$ python -q
>>> import numpy as np
>>> np.set_printoptions(precision=2, suppress=True, linewidth=140, floatmode="fixed")
>>> def rd(a):
...     return np.round(a, 2) + 0
... 
>>> K = np.loadtxt("arr.csv", delimiter=",")
>>> print(K)
[[0.00 0.00 0.00 0.00 3.00 3.00 2.00 1.00 2.00 1.00 1.00]
 [0.00 0.00 0.00 0.00 2.00 1.00 0.00 0.00 2.00 2.00 2.00]
 [0.00 0.00 0.00 0.00 2.00 1.00 1.00 0.00 1.00 3.00 0.00]
 [0.00 0.00 0.00 0.00 0.00 0.00 1.00 2.00 1.00 1.00 1.00]
 [3.00 2.00 2.00 0.00 0.00 0.00 0.00 0.00 0.00 0.00 0.00]
 [3.00 1.00 1.00 0.00 0.00 0.00 0.00 0.00 0.00 0.00 0.00]
 [2.00 0.00 1.00 1.00 0.00 0.00 0.00 0.00 0.00 0.00 0.00]
 [1.00 0.00 0.00 2.00 0.00 0.00 0.00 0.00 0.00 0.00 0.00]
 [2.00 2.00 1.00 1.00 0.00 0.00 0.00 0.00 0.00 0.00 0.00]
 [1.00 2.00 3.00 1.00 0.00 0.00 0.00 0.00 0.00 0.00 0.00]
 [1.00 2.00 0.00 1.00 0.00 0.00 0.00 0.00 0.00 0.00 0.00]]
>>> # symmetric
>>> print(np.linalg.cond(K) > 100)
True
>>> print([round(float(x), 2) for x in np.linalg.svd(K, compute_uv=False)[:3]])
[7.43, 7.43, 2.45]
>>> print(np.argsort(-np.linalg.norm(K, axis=0).round(6), kind="stable")[:3])
[0 1 4]
>>> print(rd(np.linalg.norm(K, 2) / np.linalg.norm(K)))
0.63
>>> x = np.array([0, -2, 0, 0, -2, 2, 0, 1, -3, -2, 2])
>>> h1 = np.maximum(K @ x, 0)
>>> print(rd(np.tanh(K @ x)))
[-1.00 -1.00 -1.00 -0.76 -1.00 -0.96  0.00  0.00 -1.00 -1.00 -1.00]
>>> J = np.loadtxt("layer19.csv", delimiter=",")
>>> print(J)
[[ -8.29  -2.27  -0.18  -9.38  -0.37  -0.38  -2.82   0.95   7.34  -5.62   8.38   0.55  12.64]
 [  4.28   0.40  -0.48   8.26   1.78   1.92   4.31   2.45  -3.35   1.36  -5.73  -0.94  -9.04]
 [ -3.96  -1.09   0.38  -7.78  -2.74  -4.10  -6.32  -5.20   1.96   3.49   4.14   1.64   4.87]
 [ 10.59   6.10   1.53   3.89  -1.53  -0.49   0.08  -4.03  -9.45   4.08  -5.59  -0.53  -5.01]
 [  2.25   1.38   0.76  -1.76  -2.17  -2.85  -3.51  -4.74  -2.89   4.94  -0.79   0.79  -1.22]
 [-15.46  -6.61  -0.90 -14.22  -1.32  -3.24  -6.66  -0.66  12.62  -3.07  11.90   2.02  14.33]
 [ -1.79   0.17   0.55  -6.45  -2.32  -3.00  -4.88  -4.24   0.66   2.05   3.39   1.08   5.01]
 [-12.03  -3.43   0.12 -17.36  -3.11  -4.53  -9.19  -4.22   9.46  -2.12  12.62   2.22  17.34]
 [  9.68   6.12   0.78   8.16   2.44   5.56   7.57   4.55  -6.27  -6.26  -4.93  -2.49  -1.88]
 [  2.56  -4.38  -1.18  11.21   0.12  -3.04   0.19  -2.28  -4.28  13.90 -10.16   1.04 -22.11]
 [-12.51  -7.54  -1.69  -5.16   1.08  -0.64  -1.56   3.37  10.79  -2.71   6.45   1.02   4.81]
 [ 17.53  12.95   2.99   3.02  -1.58   2.42   2.47  -3.51 -13.95  -2.59  -5.06  -1.94   2.44]
 [-10.33  -7.80  -1.28  -4.97  -1.55  -5.30  -6.43  -3.40   6.74   7.87   3.00   2.54  -2.88]
 [-12.41  -7.60  -1.27  -8.26  -1.37  -4.46  -6.41  -2.20   9.02   3.63   6.46   2.30   3.55]
 [-10.29  -4.63  -0.15 -12.14  -2.96  -5.25  -8.54  -4.82   7.15   2.94   8.25   2.33   8.73]
 [ -9.15  -5.88  -0.86  -6.02  -1.33  -3.90  -5.29  -2.25   6.48   3.97   4.32   1.91   1.67]
 [  0.27   2.64   0.61  -3.59   0.12   1.94   0.87   1.46   0.99  -6.32   3.62  -0.66   8.96]
 [ -5.27  -2.54   0.50 -10.23  -4.50  -7.45 -10.23  -9.07   1.77   8.88   4.46   2.75   3.10]
 [-12.69 -11.79  -2.67   0.59   0.25  -4.53  -3.72  -0.09   8.85   9.25   0.22   2.50 -10.51]
 [  1.66   3.81   0.95  -4.39  -0.49   1.29  -0.06  -0.03  -0.58  -5.47   3.36  -0.55   9.35]
 [  4.03  -0.45  -0.69   9.85   2.16   2.20   4.81   3.09  -3.14   2.10  -6.88  -0.85 -11.44]
 [ -8.39  -3.77  -0.94  -4.17   1.44   1.52   0.68   4.34   8.06  -6.23   5.88  -0.04   7.54]
 [ -4.14   2.07   1.08 -11.97  -1.48  -0.13  -3.48  -1.14   4.21  -7.80   9.39   0.16  17.91]
 [ -5.01  -0.49   0.07  -7.20  -0.25   0.11  -1.68   0.73   4.90  -5.30   6.44   0.19  10.78]
 [ 11.95   7.39   1.41   6.24   0.30   2.74   4.04  -0.09  -9.35  -1.34  -5.75  -1.70  -3.16]
 [  7.10   0.28  -0.19  10.65   0.08  -1.14   1.72  -1.97  -7.20   9.51  -9.73  -0.05 -17.05]
 [  7.05   3.48   0.90   3.16  -1.26  -0.95  -0.43  -3.44  -6.79   4.67  -4.53  -0.24  -5.41]]
>>> x = np.array([2, 1, -2, 0, 2, 1, -2, -2, 1, 0, -2, 0, 0])
>>> target = J @ x
>>> c, lr = np.zeros(13), 1 / np.linalg.norm(J, 2) ** 2
>>> for i in range(25):
...     c -= lr * J.T @ (J @ c - target)
...     if i % 5 == 0: print(i, round(np.linalg.norm(J @ c - target), 2))
... 
0 38.73
5 17.71
10 8.36
15 4.06
20 2.17
>>> print(rd(np.linalg.cond(J)))
716.78
>>> print(rd(np.linalg.norm(J, "nuc")))
182.86
>>> print(rd(np.linalg.norm(J[7] - J[19])))
28.63
>>> print(rd(np.linalg.norm(J[7], 1)), rd(np.linalg.norm(J[7], np.inf)))
97.75 17.36
>>> print(rd(np.linalg.norm(J, axis=0)))
[46.74 28.45  6.02 43.52  9.50 17.45 25.65 18.26 37.27 30.52 34.65  8.13 51.83]
>>> print(np.linalg.norm(J, axis=1).argmax())
7
>>> Ac = J - J.mean(axis=0)
>>> left, sigma, vt = np.linalg.svd(Ac, full_matrices=False)
>>> print((np.sign(left[:, 0]) == np.sign(left[0, 0])).astype(int))
[1 0 1 0 0 1 1 1 0 0 1 0 1 1 1 1 1 1 1 1 0 1 1 1 0 0 0]
>>> print(rd(vt[0] * np.sign(vt[0, np.abs(vt[0]).argmax()])))
[-0.45 -0.18 -0.02 -0.45 -0.04 -0.09 -0.20 -0.02  0.37 -0.12  0.37  0.06  0.47]
>>> print(rd(np.abs(vt[-1])))
[0.19 0.23 0.37 0.01 0.10 0.14 0.13 0.33 0.31 0.08 0.41 0.57 0.16]
>>> print(np.abs(left[:, 0]).argmax())
7
>>> print(rd(sigma))
[89.35 52.82 32.64  0.41  0.38  0.32  0.29  0.25  0.22  0.17  0.16  0.14  0.12]
>>> print(rd(Ac.mean(axis=0)))
[0.00 0.00 0.00 0.00 0.00 0.00 0.00 0.00 0.00 0.00 0.00 0.00 0.00]
>>> x = np.array([0, -2, 1, -2, 1, -2, -1, -1, -2, 1, -1, -1, 1])
>>> target = J @ x
>>> print(rd(np.linalg.lstsq(J, target)[0]))
[ 0.00 -2.00  1.00 -2.00  1.00 -2.00 -1.00 -1.00 -2.00  1.00 -1.00 -1.00  1.00]
>>> rng = np.random.default_rng(66)
>>> target = target + 0.3 * rng.normal(size=27)
>>> print(rd(target))
[  8.95 -21.09  33.61   8.72  22.40  24.87  27.33  42.86 -36.63   3.01  -2.60   0.38  29.40  26.76  41.40  23.35  -5.90  56.60  11.19
   2.10 -24.98 -12.45  16.54   5.28 -13.02  -3.01   9.39]
>>> c, *_ = np.linalg.lstsq(J, target)
>>> print(rd(J.T @ (target - J @ c)))
[0.00 0.00 0.00 0.00 0.00 0.00 0.00 0.00 0.00 0.00 0.00 0.00 0.00]
>>> print(rd(np.linalg.norm(target - J @ c)))
0.99
>>> sigma = 20 * 0.2 ** np.arange(4)
>>> q, _ = np.linalg.qr(np.array([[0.8, -0.6, 1.6, 3.1],
...     [-1.0, 1.5, 0.5, 1.2],
...     [0.4, -1.9, 1.4, -0.7],
...     [-0.1, -1.3, -0.2, -0.7]]))
>>> feats = rng.normal(size=(44, 4)) * sigma @ q
>>> print(rd(feats))
[[ 12.90   4.89  12.91  -9.66]
 [  6.89   4.39   7.53  -7.63]
 [ -2.19   0.29   1.53  -0.64]
 [ -5.81  -0.89  -1.21   1.77]
 [ 16.55   6.03  14.65 -11.72]
 [ -4.45  -2.32  -6.04   4.84]
 [ -1.04  -0.52   0.17   0.66]
 [-22.51  -8.16 -15.68  15.29]
 [ -0.82  -2.27  -9.01   4.65]
 [ -2.97   0.84   5.47  -2.28]
 [-15.23  -9.02 -16.11  15.78]
 [  5.01   4.33   8.80  -6.99]
 [-26.35 -11.68 -21.31  21.19]
 [ -7.01  -0.43  -0.13   1.20]
 [ -4.38  -0.15   3.35  -0.36]
 [  1.05   1.59   7.23  -3.71]
 [  5.93   2.86   5.91  -5.21]
 [ -7.33  -2.61  -8.09   5.87]
 [ 10.15   5.19  11.47  -9.76]
 [-18.82  -5.38  -6.89   9.66]
 [ 11.12   8.67  18.28 -15.17]
 [ -5.78  -0.69   0.08   1.20]
 [  7.76   3.52   4.46  -5.75]
 [ 17.92   7.57  18.08 -14.54]
 [  2.75   2.14   8.35  -4.86]
 [ -2.63  -2.85  -9.35   5.43]
 [ 12.75   4.85   9.82  -9.08]
 [  9.59   7.30  20.10 -14.08]
 [-15.02  -6.23 -13.40  12.21]
 [-11.22  -5.47 -10.07   9.86]
 [ 11.04   3.19   2.10  -4.97]
 [-19.11  -8.76 -19.70  16.46]
 [  0.15  -0.14  -0.81   0.65]
 [  7.91   2.33   5.58  -4.94]
 [ 34.71  15.21  31.44 -28.32]
 [ 11.11   6.01  16.80 -12.25]
 [-14.95  -1.88  -3.32   4.67]
 [ 10.89   1.39  -0.52  -2.51]
 [ 28.36  10.74  19.81 -19.70]
 [-12.76  -3.67  -4.67   6.51]
 [-13.36  -8.89 -17.31  15.52]
 [ 18.48   9.89  23.45 -18.28]
 [ 26.58  12.27  28.83 -23.60]
 [ -3.16  -1.21   2.10   1.09]]
>>> basis = feats[[8, 14]].astype(float)
>>> for _ in range(6):
...     lab = np.linalg.norm(feats[:, None] - basis, axis=-1).argmin(axis=1)
...     basis = np.array([feats[lab == j].mean(axis=0) for j in range(2)])
... 
>>> print(lab)
[1 1 0 0 1 0 0 0 0 0 0 1 0 0 0 1 1 0 1 0 1 0 1 1 1 0 1 1 0 0 1 0 0 1 1 1 0 1 1 0 0 1 1 0]
>>> print(rd(basis))
[[ -9.42  -3.57  -6.54   6.58]
 [ 12.83   5.92  13.10 -11.08]]
>>> print(np.abs(basis[1] - basis[0]).argmax())
0
>>> print(rd(basis[1] - basis[0]))
[ 22.26   9.49  19.64 -17.66]
>>> D = np.linalg.norm(feats[:, None] - feats[None], axis=-1)
>>> print(np.linalg.matrix_rank(D ** 2))
6
>>> print(D.shape)
(44, 44)
>>> print(D.mean(axis=1).argmax())
34
>>> print(np.flatnonzero(D[40] < D.mean() / 2))
[ 7 10 28 29 31 40]
>>> print((D + 1e9 * np.eye(44)).round(6).argmin(axis=1))
[18 11  6 21  0 17 32 31 25 14 40  1 31 21 43 24 33  5  0 39 27 13 33  4 15  8  0 20 10 28 37 10  6 22 42 20 39 30 42 36 10 23 38 14]
>>> gram = np.cov(feats, rowvar=False)
>>> print(gram.shape)
(4, 4)
>>> print(rd(np.polyfit(feats[:, 2], feats[:, 1], 1)))
[ 0.46 -0.34]
>>> print(np.argwhere(np.triu(np.abs(np.corrcoef(feats.T)) > 0.8, 1)))
[[0 1]
 [0 2]
 [0 3]
 [1 2]
 [1 3]
 [2 3]]
>>> print(rd(np.linalg.eigvalsh(gram)[::-1]))
[497.36  15.83   0.86   0.02]
>>> r0, v = K[6], K[8]
>>> print(r0 @ r0)
6.0
>>> pr = (r0 @ v) / (r0 @ r0) * r0
>>> print(pr)
[2.00 0.00 1.00 1.00 0.00 0.00 0.00 0.00 0.00 0.00 0.00]
>>> print(np.linalg.matrix_rank(np.outer(r0, v)))
1
>>> print((v - pr) @ r0)
0.0
>>> print(v - pr)
[0.00 2.00 0.00 0.00 0.00 0.00 0.00 0.00 0.00 0.00 0.00]
>>> F = np.load("a.npy")
>>> print(F)
[[ 0  0  0  0  0  0  0  0]
 [ 0  0  0  0  0  0  0  0]
 [-4 -4 -6 -2  0 -2 -2 -4]
 [-6 -6 -9 -3  0 -3 -3 -6]
 [ 4  4  6  2  0  2  2  4]
 [ 4  4  6  2  0  2  2  4]
 [ 4  4  6  2  0  2  2  4]
 [-2 -2 -3 -1  0 -1 -1 -2]
 [ 2  2  3  1  0  1  1  2]
 [ 2  2  3  1  0  1  1  2]
 [ 2  2  3  1  0  1  1  2]
 [ 4  4  6  2  0  2  2  4]
 [-4 -4 -6 -2  0 -2 -2 -4]
 [ 6  6  9  3  0  3  3  6]]
>>> # rank 1
>>> W = np.array([[-1, 9], [7, 0], [-3, -9], [9, 7], [9, 3], [2, -6], [-1, 3], [-5, 7]])
>>> c = np.array([-2, 1])
>>> act = np.maximum(F @ W + c, 0)
>>> print(rd((act > 0).mean(axis=0)))
[0.57 0.71]
>>> print(np.linalg.matrix_rank(act))
2
>>> basis = np.array([[-1, 0, 2], [1, -3, -1]])
>>> print(W @ basis)
[[ 10 -27 -11]
 [ -7   0  14]
 [ -6  27   3]
 [ -2 -21  11]
 [ -6  -9  15]
 [ -8  18  10]
 [  4  -9  -5]
 [ 12 -21 -17]]
>>> print(act @ basis)
[[  1  -3  -1]
 [  1  -3  -1]
 [  0   0   0]
 [  0   0   0]
 [ 15 -57 -11]
 [ 15 -57 -11]
 [ 15 -57 -11]
 [  0   0   0]
 [  9 -30  -8]
 [  9 -30  -8]
 [  9 -30  -8]
 [ 15 -57 -11]
 [  0   0   0]
 [ 21 -84 -14]]
